$ python3 -q
>>> import numpy as np
>>> import numpy.linalg as la
>>> np.set_printoptions(precision=1, suppress=True, linewidth=100, sign=" ")
>>> K = np.array([[0.0, 2.0], [0.0, 2.0]])
>>> K
array([[ 0.,  2.],
       [ 0.,  2.]])
>>> rank = la.matrix_rank(K)
>>> rank
np.int64(1)
>>> N = la.svd(K)[2][rank:].T
>>> [int(la.matrix_rank(np.delete(K, i, axis=0))) for i in range(2)]
[1, 1]
>>> N @ N.T
array([[ 1.,  0.],
       [ 0.,  0.]])
>>> N[:, 0] / N[np.abs(N[:, 0]).round(6).argmax(), 0]
array([ 1., -0.])
>>> N.shape
(2, 1)
>>> [int(la.matrix_rank(K[:, :j + 1])) for j in range(2)]
[0, 1]
>>> J = np.load("block2.npy")
>>> J
array([[ 9, -8, -7],
       [-7,  9, -8],
       [-8, -7,  9]])
>>> rng = np.random.default_rng(69449)
>>> z = rng.permutation(3)
>>> M2 = J[:, z] * rng.choice([-1, 1], 3)
>>> M2
array([[ 8, -9,  7],
       [-9,  7,  8],
       [ 7,  8, -9]])
>>> U, _, Vt = la.svd(J.T @ M2)
>>> np.round(U @ Vt, 1) + 0
array([[ 0., -1.,  0.],
       [-1.,  0.,  0.],
       [ 0.,  0., -1.]])
>>> z
array([ 1,  0,  2])
>>> np.round(la.lstsq(J, M2)[0], 1) + 0
array([[ 0., -1.,  0.],
       [-1.,  0.,  0.],
       [ 0.,  0., -1.]])
>>> np.round(la.norm(J, 1), 1), round(la.norm(J, np.inf), 1)
(np.float64(24.0), np.float64(24.0))
>>> round(float(la.norm(J, "nuc")), 1)
39.0
>>> round(float(la.norm(J) ** 2 / la.norm(J, 2) ** 2), 1)
2.1
>>> round(float(la.norm(J, 2)), 1)
16.5
>>> la.norm(J, axis=0)
array([ 13.9,  13.9,  13.9])
>>> la.norm(J, axis=1)
array([ 13.9,  13.9,  13.9])
>>> Q = J.astype(float).copy()
>>> for j in range(3):
...     Q[:, j] -= Q[:, :j] @ (Q[:, :j].T @ Q[:, j])
...     Q[:, j] /= la.norm(Q[:, j])
... 
>>> Q
array([[ 0.6, -0.3, -0.7],
       [-0.5,  0.5, -0.7],
       [-0.6, -0.8, -0.1]])
>>> M2 = np.array([[0, -2, 0], [-2, 2, 1], [1, 0, 2]])
>>> np.round(np.einsum("ik,kj->ji", Q, M2), 1) + 0
array([[ 0. , -1.7,  1.5],
       [-2. ,  2. , -0.5],
       [-1.7, -1. , -1.1]])
>>> np.round(np.einsum("ik,kj->ij", Q, M2), 1) + 0
array([[ 0. , -2. , -1.7],
       [-1.7,  2. , -1. ],
       [ 1.5, -0.5, -1.1]])
>>> np.vstack([Q, M2.T]).shape
(6, 3)
>>> np.sort(np.abs(np.fft.fft(J[0]))), np.sort(la.svd(J, compute_uv=False))
(array([  6. ,  16.5,  16.5]), array([  6. ,  16.5,  16.5]))
>>> np.fft.fft(J[0])
array([-6. +0.j , 16.5+0.9j, 16.5-0.9j])
>>> (J @ J)[0]
array([193, -95, -62])
>>> J @ np.ones(3)
array([-6., -6., -6.])
>>> F = np.loadtxt("test6.csv", delimiter=",")
>>> F
array([[ 4., -3.,  8., -6.],
       [ 5., -4., 10., -8.],
       [-4.,  3.,  0.,  0.],
       [-5.,  4.,  0.,  0.]])
>>> U, sigma, Vt = la.svd(F)
>>> np.argmax(sigma[:-1] / (sigma[1:] + 1e-6)) + 1
np.int64(2)
>>> M2 = U[:, :2] @ np.diag(sigma[:2]) @ Vt[:2]
>>> la.matrix_rank(M2)
np.int64(2)
>>> la.matrix_rank(F, rtol=0.05)
np.int64(2)
>>> M2.round(1) + 0
array([[ 3.9, -3.1,  7.9, -6.2],
       [ 5. , -3.9, 10.1, -7.9],
       [-3.9,  3.1,  0. ,  0. ],
       [-5. ,  3.9,  0. ,  0. ]])
>>> round(float(la.norm(F - M2, 2)), 1), round(float(sigma[2]), 1)
(0.3, 0.3)
>>> def softmax(z):
...     e = np.exp(z - z.max(axis=-1, keepdims=True))
...     return e / e.sum(axis=-1, keepdims=True)
... 
>>> softmax(F).sum(axis=1)
array([ 1.,  1.,  1.,  1.])
>>> np.round(softmax(F[0] + 4), 1) + 0
array([ 0.,  0.,  1.,  0.])
>>> np.round(softmax(10 * F[0]), 1) + 0
array([ 0.,  0.,  1.,  0.])
>>> S = F @ F.T / np.sqrt(4)
>>> np.round(softmax(S), 1) + 0
array([[ 0.,  1.,  0.,  0.],
       [ 0.,  1.,  0.,  0.],
       [ 0.,  0.,  0.,  1.],
       [ 0.,  0.,  0.,  1.]])
>>> np.round(softmax(S + np.triu(np.full(S.shape, -np.inf), 1)), 1) + 0
array([[ 1.,  0.,  0.,  0.],
       [ 0.,  1.,  0.,  0.],
       [ 0.,  0.,  1.,  0.],
       [ 0.,  0.,  0.,  1.]])
>>> softmax(S).round(6).argmax(axis=1)
array([ 1,  1,  3,  3])
>>> gram = F.T @ F
>>> np.round(la.eigvalsh(gram)[::-1], 1) + 0
array([ 345.5,   50.4,    0.1,    0. ])
>>> (F @ F.T).shape
(4, 4)
>>> np.round(la.svd(F, compute_uv=False) ** 2, 1) + 0
array([ 345.5,   50.4,    0.1,    0. ])
>>> np.diag(gram)
array([  82.,   50.,  164.,  100.])
>>> np.allclose(gram, gram.T)
True
>>> Q = F.astype(float).copy()
>>> for j in range(4):
...     Q[:, j] -= Q[:, :j] @ (Q[:, :j].T @ Q[:, j])
...     Q[:, j] /= la.norm(Q[:, j])
... 
>>> Q
array([[ 0.4,  0.6,  0.4,  0.6],
       [ 0.6, -0.4,  0.6, -0.4],
       [-0.4, -0.6,  0.4,  0.6],
       [-0.6,  0.4,  0.6, -0.4]])
>>> np.round(Q.T @ F, 1) + 0
array([[ 9.1, -7.1,  9.1, -7.1],
       [ 0. ,  0.2,  0. ,  0.2],
       [ 0. ,  0. ,  9.1, -7.1],
       [ 0. ,  0. ,  0. ,  0.2]])
>>> sigma = 5 * 0.5 ** np.arange(5)
>>> data = rng.normal(size=(27, 5)) * rng.permutation(sigma)
>>> data.round(1) + 0
array([[  2.2,  -0.7,  -0.1,  -0.1,   0.5],
       [ -2.4,  -2.2,  -0.1,  -0.1,  -0.2],
       [ -4.5,   0.7,  -0.4,   0.4,   1.7],
       [  4.1,   1.3,  -1.5,  -0.7,  -1.6],
       [  2.7,  -3.5,  -0.3,   0. ,  -1.3],
       [ -1.7,  -2.7,  -0.3,  -0.3,   2.3],
       [  3.1,   1.7,   1.1,   0.4,  -0.6],
       [  9.6,   2.3,  -0.2,   0.2,  -0.5],
       [ -1.9,   1. ,  -0.9,  -0.3,   1.9],
       [  3.4,  -3.1,  -0.4,   0.2,  -1.4],
       [  4.8,   3.8,   0.8,   0.1,  -0.6],
       [  2.2,  -5.3,  -0.6,   0.3,   1.2],
       [  0. ,  -1. ,  -0.4,  -0.1,   1. ],
       [ -4.5,   1.8,  -1.6,   0. ,  -0.5],
       [ -8.3,  -2.5,   1.6,  -0.6,   0.1],
       [ -5.6,   0.9,  -0.9,  -0.1,   0.5],
       [ -0.6,   4.1,  -0.3,  -0.2,  -1. ],
       [  7.2,   1.3,  -0.3,  -0.4,  -0.7],
       [ -1.2,   2.2,   0.1,  -0.1,   0.6],
       [  1.5,   3.6,   0.5,   0.2,   0.2],
       [ -5.2,   0.8,  -0.6,  -0.1,  -0.8],
       [ -4.3,  -5.5,   1. ,   0.3,   1.4],
       [  2.6,   1.2,   0.2,   0.2,   1.1],
       [ -2.4,  -2.7,  -1.1,  -0.4,   0.9],
       [-10.7,   2. ,   0.8,  -0.3,   1.3],
       [ -0.6,  -2.4,  -0.3,   0. ,   0.5],
       [  2.4,  -2.1,  -0.7,  -0.1,   2. ]])
>>> Xs = data - data.mean(axis=0)
>>> V = la.svd(Xs)[2][:4]
>>> M2 = Xs - Xs @ V.T @ V
>>> (Xs @ V.T).std(axis=0)
array([ 4.6,  2.6,  1. ,  0.7])
>>> np.round(np.diag(V.T @ V), 1) + 0
array([ 1.,  1.,  1.,  0.,  1.])
>>> round(la.norm(M2) / la.norm(Xs), 1)
np.float64(0.0)
>>> np.round(M2.std(axis=0), 1) + 0
array([ 0. ,  0. ,  0. ,  0.3,  0. ])
>>> la.norm(M2, axis=1).round(6).argmax()
np.int64(14)
>>> M2 = np.c_[data[:, :1] @ np.array([[5]]), np.array([2, 5, 0, 1, 4, 1, 2, 3, 4, 2, 4, 0, 0, 2, 3, 0, 5, 2, 1, 3, 3, 0, 4, 3, 3, 0, 0])]
>>> M2
array([[ 11.2,   2. ],
       [-11.8,   5. ],
       [-22.6,   0. ],
       [ 20.4,   1. ],
       [ 13.7,   4. ],
       [ -8.5,   1. ],
       [ 15.5,   2. ],
       [ 48.1,   3. ],
       [ -9.4,   4. ],
       [ 17. ,   2. ],
       [ 24.2,   4. ],
       [ 11.2,   0. ],
       [  0.1,   0. ],
       [-22.4,   2. ],
       [-41.6,   3. ],
       [-28.1,   0. ],
       [ -3.2,   5. ],
       [ 36.1,   2. ],
       [ -6. ,   1. ],
       [  7.6,   3. ],
       [-26.1,   3. ],
       [-21.5,   0. ],
       [ 13.2,   4. ],
       [-12.2,   3. ],
       [-53.6,   3. ],
       [ -2.8,   0. ],
       [ 12.2,   0. ]])
>>> la.matrix_rank(np.c_[data, M2])
np.int64(6)
>>> la.matrix_rank(M2)
np.int64(2)
>>> np.round(la.lstsq(data, M2[:, 0])[0], 1) + 0
array([ 5.,  0.,  0.,  0.,  0.])
>>> np.round(la.norm(M2 - data @ la.lstsq(data, M2)[0], axis=0), 1) + 0
array([  0. ,  13.2])
>>> x = np.array([-1, 2])
>>> rhs = M2 @ x
>>> la.lstsq(M2, rhs)[0]
array([-1.,  2.])
>>> np.round(la.pinv(M2) @ M2, 1) + 0
array([[ 1.,  0.],
       [ 0.,  1.]])
>>> rhs = rhs + 0.1 * rng.normal(size=27)
>>> rhs.round(1) + 0
array([ -7.1,  21.9,  22.7, -18.3,  -5.8,  10.4, -11.7, -42. ,  17.6, -12.9, -16.3, -11.2,   0. ,
        26.4,  47.5,  28. ,  13.2, -32. ,   8.2,  -1.8,  31.9,  21.7,  -5.2,  18.2,  59.7,   2.8,
       -12.1])
>>> b, *_ = la.lstsq(M2, rhs)
>>> b
array([-1.,  2.])
>>> Q, V = la.qr(J[:, :2])[0], la.qr(J[:, 2:])[0]
>>> sigma = la.svd(Q.T @ V, compute_uv=False)
>>> round(float(la.norm(Q @ Q.T - V @ V.T, 2)), 1)
1.0
>>> np.degrees(np.arccos(sigma.clip(0, 1)))
array([ 41.6])
>>> sigma
array([ 0.7])
>>> arr = np.loadtxt("dump.csv", delimiter=",")
>>> arr
array([[ 1.,  0.,  0.],
       [ 0.,  1.,  0.],
       [ 0.,  0.,  1.]])
>>> t = np.radians(36)
>>> Rm = np.eye(4)
>>> Rm[2, 2] = Rm[3, 3] = np.cos(t)
>>> Rm[2, 3], Rm[3, 2] = -np.sin(t), np.sin(t)
>>> Rm
array([[ 1. ,  0. ,  0. ,  0. ],
       [ 0. ,  1. ,  0. ,  0. ],
       [ 0. ,  0. ,  0.8, -0.6],
       [ 0. ,  0. ,  0.6,  0.8]])
>>> M2 = F @ Rm.T
>>> np.allclose(F @ F.T, M2 @ M2.T)
True
>>> np.allclose(la.norm(F, axis=1), la.norm(M2, axis=1))
True
>>> la.svd(F, compute_uv=False), la.svd(M2, compute_uv=False)
(array([ 18.6,   7.1,   0.3,   0.1]), array([ 18.6,   7.1,   0.3,   0.1]))
>>> M2
array([[ 4. , -3. , 10. , -0.2],
       [ 5. , -4. , 12.8, -0.6],
       [-4. ,  3. ,  0. ,  0. ],
       [-5. ,  4. ,  0. ,  0. ]])
>>> low = la.cholesky(arr)
>>> la.eigvalsh(arr).min() > 0
np.True_
>>> np.diag(low) ** 2
array([ 1.,  1.,  1.])
>>> np.prod(np.diag(low)) ** 2, round(float(la.det(arr)), 1)
(np.float64(1.0), 1.0)
>>> f = np.array([0, 0, 2])
>>> M2 = arr + np.outer(f, np.eye(3)[1])
>>> la.matrix_rank(la.inv(M2) - la.inv(arr), tol=1e-8)
np.int64(1)
>>> M2
array([[ 1.,  0.,  0.],
       [ 0.,  1.,  0.],
       [ 0.,  2.,  1.]])
>>> W0 = np.load("arr.npy")
>>> W0
array([[ 0,  0,  0],
       [ 0,  2,  0],
       [ 0,  0,  2]])
>>> np.argsort(-la.norm(W0, axis=0).round(6), kind="stable")[:3]
array([ 1,  2,  0])
>>> U, sigma, Vt = la.svd(W0)
>>> V = Vt[:(sigma > 1e-8).sum()]
>>> x = W0[2] + 4 * W0[1] + rng.integers(2) * np.eye(3)[1]
>>> x
array([ 0.,  9.,  2.])
>>> V.T @ V
array([[ 0.,  0.,  0.],
       [ 0.,  1.,  0.],
       [ 0.,  0.,  1.]])
>>> E = np.loadtxt("a.csv", delimiter=",")
>>> E
array([[  6.6,  10.8, -18.6, -18.3],
       [  8.2,  10. , -18.4, -20.1],
       [-15.2,   0. ,  -4.2,   0.9],
       [  7.7,  12.4, -18.9, -20.8],
       [-14. ,  -1.5,  -5.5,   2.1],
       [  4.6, -12.9, -12.8,   8.2],
       [  7.9,  10.7, -17.6, -18.8],
       [  7. ,  11.3, -17.1, -20.7],
       [  9.3,  11. , -18.4, -18.4],
       [  2.4, -13.1, -13.5,   8.6],
       [  3.6, -13.2, -13.4,   7.8],
       [  9.3,  10.2, -19.4, -19.1],
       [  1.9, -12. , -14.4,   6.7],
       [-13. ,  -1.7,  -6.2,   0.4],
       [  0.9, -13.7, -13.6,   7.6],
       [-13.1,  -1.7,  -5.3,   1. ],
       [-13.9,  -3. ,  -5.5,   3.4],
       [  3.2, -13.4, -13.9,   9.2],
       [  4.2, -13.5, -15.3,   9.9],
       [-11.7,  -2.1,  -5.6,   0.9],
       [-13.1,  -1.2,  -5.7,   0.2],
       [  9.6,  12. , -16.7, -19.8]])
>>> dist = la.norm(E[:, None] - E[None], axis=-1)
>>> dist.mean(axis=1).argmax()
np.int64(3)
>>> np.flatnonzero(dist[5] < dist.mean() / 2)
array([  5,   9,  10,  12,  14,  17,  18])
>>> (dist + 1e9 * np.eye(22)).round(6).argmin(axis=1)
array([  6,   6,   4,   7,  15,  10,   8,   3,  11,  17,   5,   8,  14,  20,   9,  20,   4,   9,
        17,  15,  13,   8])
>>> gram = E.T @ E
>>> gram
array([[ 1888.2,   599.1,  -970.1, -1222.8],
       [  599.1,  2210.3,  -267.8, -2507.2],
       [ -970.1,  -267.8,  4191.5,  1975.2],
       [-1222.8, -2507.2,  1975.2,  3555. ]])
>>> la.matrix_rank(gram)
np.int64(4)
>>> la.matrix_rank(gram, rtol=0.1)
np.int64(3)
>>> round(la.norm(gram, 2) / la.norm(gram), 1)
np.float64(0.9)
>>> la.cond(gram) > 100
np.True_
>>> round(np.log10(la.cond(E)))
1
>>> np.argsort(-la.norm(E, axis=0).round(6), kind="stable")[:3]
array([ 2,  3,  1])
>>> la.cond(E) > 100
np.False_
>>> [round(float(x), 1) for x in la.svd(E, compute_uv=False)[:3]]
[85.2, 56.6, 37.1]
>>> W1 = np.array([[2, 1, 2, 0], [2, 0, 0, 0]])
>>> b = np.array([-5, -3, -3, 4])
>>> H = np.maximum(K @ W1 + b, 0)
>>> H
array([[ 0.,  0.,  0.,  4.],
       [ 0.,  0.,  0.,  4.]])
>>> (H > 0).astype(int)
array([[ 0,  0,  0,  1],
       [ 0,  0,  0,  1]])
>>> cent = np.array([[2, 0], [1, 2], [1, 0], [1, 1]])
>>> H @ cent
array([[ 4.,  4.],
       [ 4.,  4.]])
>>> M2 = np.array([[0, 1, 0, 0], [0, 0, 1, 0], [2, 0, 1, 1], [1, 2, 0, 0]])
>>> m1 = np.triu(M2)
>>> m1
array([[ 0,  1,  0,  0],
       [ 0,  0,  1,  0],
       [ 0,  0,  1,  1],
       [ 0,  0,  0,  0]])
>>> # triangular
>>> U, sigma, Vt = la.svd(m1)
>>> V = Vt[:(sigma > 1e-8).sum()]
>>> x = m1[1] + -3 * m1[2] + rng.integers(2) * np.eye(4)[1]
>>> x
array([ 0.,  0., -2., -3.])
>>> round(float(la.norm(x - V.T @ V @ x)), 1)
0.0
>>> la.matrix_rank(np.vstack([m1, x]))
np.int64(3)
>>> np.diag(V.T @ V)
array([ 0.,  1.,  1.,  1.])
>>> z = rng.permutation(4)
>>> z
array([ 3,  0,  1,  2])
>>> M2 = m1[z][:, z]
>>> M2
array([[ 0,  0,  0,  0],
       [ 0,  0,  1,  0],
       [ 0,  0,  0,  1],
       [ 1,  0,  0,  1]])
>>> np.allclose(M2, m1)
False
>>> gram = m1.T @ m1
>>> la.svd(m1, compute_uv=False) ** 2
array([ 2.6,  1. ,  0.4,  0. ])
>>> rank = la.matrix_rank(m1)
>>> rank
np.int64(3)
>>> N = la.svd(m1)[2][rank:].T
>>> la.matrix_rank(m1.T @ m1), la.matrix_rank(m1 @ m1.T)
(np.int64(3), np.int64(3))
>>> np.allclose(m1 @ N, 0)
True
>>> [int(la.matrix_rank(m1[:i])) for i in range(1, len(m1) + 1)]
[1, 2, 3, 3]
